% ipython --no-banner

In [1]: import numpy as np

In [2]: import numpy.linalg as la

In [3]: np.set_printoptions(precision=1, suppress=True, linewidth=100, sign=" ")

In [4]: def rd(a):
   ...:     return np.round(a, 1) + 0
   ...: 

In [5]: J = np.diag(10 * np.array([1, -2, 3, -2])) + np.array([[-3, -2, 8, 7], [-7, 9, -3, 7], [7, 3, -5, 2], [-6, -9, -5, 5]])

In [6]: J
Out[6]: 
array([[  7,  -2,   8,   7],
       [ -7, -11,  -3,   7],
       [  7,   3,  25,   2],
       [ -6,  -9,  -5, -15]])

In [7]: np.einsum("ij,ji->", J, J)
Out[7]: np.int64(912)

In [8]: np.kron(np.eye(2, dtype=int), J)
Out[8]: 
array([[  7,  -2,   8,   7,   0,   0,   0,   0],
       [ -7, -11,  -3,   7,   0,   0,   0,   0],
       [  7,   3,  25,   2,   0,   0,   0,   0],
       [ -6,  -9,  -5, -15,   0,   0,   0,   0],
       [  0,   0,   0,   0,   7,  -2,   8,   7],
       [  0,   0,   0,   0,  -7, -11,  -3,   7],
       [  0,   0,   0,   0,   7,   3,  25,   2],
       [  0,   0,   0,   0,  -6,  -9,  -5, -15]])

In [9]: rd(la.det(J[::-1]))
Out[9]: np.float64(35288.0)

In [10]: rng = np.random.default_rng(84841)

In [11]: labels = rng.permutation(4)

In [12]: labels
Out[12]: array([ 1,  3,  2,  0])

In [13]: B = J[labels][:, labels]

In [14]: B
Out[14]: 
array([[-11,   7,  -3,  -7],
       [ -9, -15,  -5,  -6],
       [  3,   2,  25,   7],
       [ -2,   7,   8,   7]])

In [15]: np.allclose(B, J)
Out[15]: False

In [16]: W0 = np.loadtxt("w.csv", delimiter=",")

In [17]: W0
Out[17]: 
array([[ 1. ,  0. ,  0. ,  0. ,  0. ],
       [ 0.5,  0.5,  0. ,  0. ,  0. ],
       [ 0. ,  0.5,  0.5,  0. ,  0. ],
       [ 0. ,  0. ,  0. ,  1. ,  0. ],
       [ 0.5,  0. ,  0. ,  0. ,  0.5]])

In [18]: Q, Rm = la.qr(J)

In [19]: Q.shape, Rm.shape
Out[19]: ((4, 4), (4, 4))

In [20]: np.allclose(Rm.T @ Rm, J.T @ J)
Out[20]: True

In [21]: rd(abs(Rm[0, 0])), rd(la.norm(J[:, 0]))
Out[21]: (np.float64(13.5), np.float64(13.5))

In [22]: np.trace(Q @ Q.T)
Out[22]: np.float64(4.0)

In [23]: rd(Q.T @ Q)
Out[23]: 
array([[ 1.,  0.,  0.,  0.],
       [ 0.,  1.,  0.,  0.],
       [ 0.,  0.,  1.,  0.],
       [ 0.,  0.,  0.,  1.]])

In [24]: rd(Q @ Rm)
Out[24]: 
array([[  7.,  -2.,   8.,   7.],
       [ -7., -11.,  -3.,   7.],
       [  7.,   3.,  25.,   2.],
       [ -6.,  -9.,  -5., -15.]])

In [25]: rd(Q)
Out[25]: 
array([[-0.5, -0.7,  0.5,  0. ],
       [ 0.5, -0.5, -0.3, -0.6],
       [-0.5, -0.2, -0.8,  0.1],
       [ 0.4, -0.4, -0.1,  0.8]])

In [26]: labels = rng.permutation(4)

In [27]: labels
Out[27]: array([ 1,  2,  0,  3])

In [28]: B = Q[labels][:, labels]

In [29]: rd(B)
Out[29]: 
array([[-0.5, -0.3,  0.5, -0.6],
       [-0.2, -0.8, -0.5,  0.1],
       [-0.7,  0.5, -0.5,  0. ],
       [-0.4, -0.1,  0.4,  0.8]])

In [30]: rd(np.diag(B))
Out[30]: array([-0.5, -0.8, -0.5,  0.8])

In [31]: m1 = np.load("mat.npy")

In [32]: m1
Out[32]: 
array([[ 0.9,  0.1,  4.9],
       [-1.5, -4.7,  0.7],
       [ 1.7, -2.4, -4.1],
       [-1.1,  2.5,  4.2],
       [-1.9,  1.2, -4.5],
       [ 1.1,  3.6,  3.3],
       [-4.6, -1. , -1.8],
       [-4.7, -1.7,  0.1],
       [ 2.4,  4.4,  0.1],
       [ 0.4, -4.5, -2.2],
       [ 2.5,  0.3, -4.3]])

In [33]: x0 = np.array([1, 0, 1])

In [34]: y = m1 @ x0

In [35]: rd(la.solve(m1.T @ m1, m1.T @ y))
Out[35]: array([ 1.,  0.,  1.])

In [36]: rd(la.pinv(m1) @ m1)
Out[36]: 
array([[ 1.,  0.,  0.],
       [ 0.,  1.,  0.],
       [ 0.,  0.,  1.]])

In [37]: y = y + 0.3 * rng.normal(size=11)

In [38]: rd(y)
Out[38]: array([ 6.1, -0.7, -2.7,  3.2, -6.8,  4.1, -6.2, -4.7,  2.6, -2.3, -1.8])

In [39]: coef, *_ = la.lstsq(m1, y)

In [40]: rd(m1.T @ (y - m1 @ coef))
Out[40]: array([ 0.,  0.,  0.])

In [41]: coef.round()
Out[41]: array([ 1.,  0.,  1.])

In [42]: cen = m1 - m1.mean(axis=0)

In [43]: vecs = la.svd(cen)[2][:2]

In [44]: B = cen - cen @ vecs.T @ vecs

In [45]: rd(la.norm(B) / la.norm(cen))
Out[45]: np.float64(0.4)

In [46]: x0 = np.array([8, -9, 2])

In [47]: rd(m1 @ (2 * x0))
Out[47]: array([ 32.2,  63.4,  54. , -45.8, -70. , -34. , -62.8, -44.2, -40.4,  78.6,  17.4])

In [48]: (m1 @ x0).argmax()
Out[48]: np.int64(9)

In [49]: rd(m1 @ x0)
Out[49]: array([ 16.1,  31.7,  27. , -22.9, -35. , -17. , -31.4, -22.1, -20.2,  39.3,   8.7])

In [50]: m1 @ np.eye(3)[0]
Out[50]: array([ 0.9, -1.5,  1.7, -1.1, -1.9,  1.1, -4.6, -4.7,  2.4,  0.4,  2.5])

In [51]: la.norm(m1 @ x0) <= la.norm(m1, 2) * la.norm(x0) + 1e-9
Out[51]: np.True_

In [52]: cen = m1 - m1.mean(axis=0)

In [53]: U, sigma, VT = la.svd(cen, full_matrices=False)

In [54]: rd(sigma)
Out[54]: array([ 11.9,   9.2,   6.8])

In [55]: la.matrix_rank(cen)
Out[55]: np.int64(3)

In [56]: rd(VT[0] * np.sign(VT[0, np.abs(VT[0]).argmax()]))
Out[56]: array([ 0.2,  0.6,  0.8])

In [57]: np.abs(VT[0]).argmax()
Out[57]: np.int64(2)

In [58]: B = np.array([[-2, 4], [-5, 6], [-2, -4]])

In [59]: la.matrix_rank(np.vstack([m1, B.T]))
Out[59]: np.int64(3)

In [60]: rd(np.einsum("ij,ij->i", m1, m1))
Out[60]: array([ 24.8,  24.8,  25.5,  25.1,  25.3,  25.1,  25.4,  25. ,  25.1,  25.2,  24.8])

In [61]: labels = rng.integers(0, 2, 4)

In [62]: mat = np.triu((labels[:, None] == labels) & (rng.random((4, 4)) < 0.8), 1).astype(int)

In [63]: mat += mat.T

In [64]: mat
Out[64]: 
array([[ 0,  0,  0,  0],
       [ 0,  0,  1,  1],
       [ 0,  1,  0,  0],
       [ 0,  1,  0,  0]])

In [65]: C2 = np.cov(m1, rowvar=False)

In [66]: rd(np.corrcoef(m1[:, 0], m1[:, 2])[0, 1])
Out[66]: np.float64(0.0)

In [67]: np.argsort(-m1.std(axis=0).round(6), kind="stable")
Out[67]: array([ 2,  1,  0])

In [68]: rd(C2)
Out[68]: 
array([[ 6.5,  2.3, -0.1],
       [ 2.3,  9.2,  3.4],
       [-0.1,  3.4, 11.6]])

In [69]: K = np.load("dump.npy")

In [70]: K
Out[70]: 
array([[-5, -2, -3, -1,  5],
       [ 1,  3,  0,  1, -3],
       [ 3, -4, -2, -3, -2],
       [-1,  4,  3, -3, -3],
       [ 1,  3,  0,  1, -3]])

In [71]: # rows and columns are dependent

In [72]: labels = rng.permutation(5)

In [73]: labels
Out[73]: array([ 1,  3,  0,  2,  4])

In [74]: B = K[labels][:, labels]

In [75]: np.trace(B)
Out[75]: np.int64(-10)

In [76]: B
Out[76]: 
array([[ 3,  1,  1,  0, -3],
       [ 4, -3, -1,  3, -3],
       [-2, -1, -5, -3,  5],
       [-4, -3,  3, -2, -2],
       [ 3,  1,  1,  0, -3]])

In [77]: def softmax(z):
    ...:     e = np.exp(z - z.max(axis=-1, keepdims=True))
    ...:     return e / e.sum(axis=-1, keepdims=True)
    ...: 

In [78]: rd(softmax(J).sum(axis=1))
Out[78]: array([ 1.,  1.,  1.,  1.])

In [79]: rd(softmax(J[0]))
Out[79]: array([ 0.2,  0. ,  0.6,  0.2])

In [80]: scores = J @ J.T / np.sqrt(4)

In [81]: rd(softmax(scores + np.triu(np.full(scores.shape, -np.inf), 1)))
Out[81]: 
array([[ 1.,  0.,  0.,  0.],
       [ 0.,  1.,  0.,  0.],
       [ 0.,  0.,  1.,  0.],
       [ 0.,  0.,  0.,  1.]])

In [82]: softmax(scores)[0] @ J
Out[82]: array([  7.,   3.,  25.,   2.])

In [83]: softmax(scores).round(6).argmax(axis=1)
Out[83]: array([ 2,  1,  2,  3])
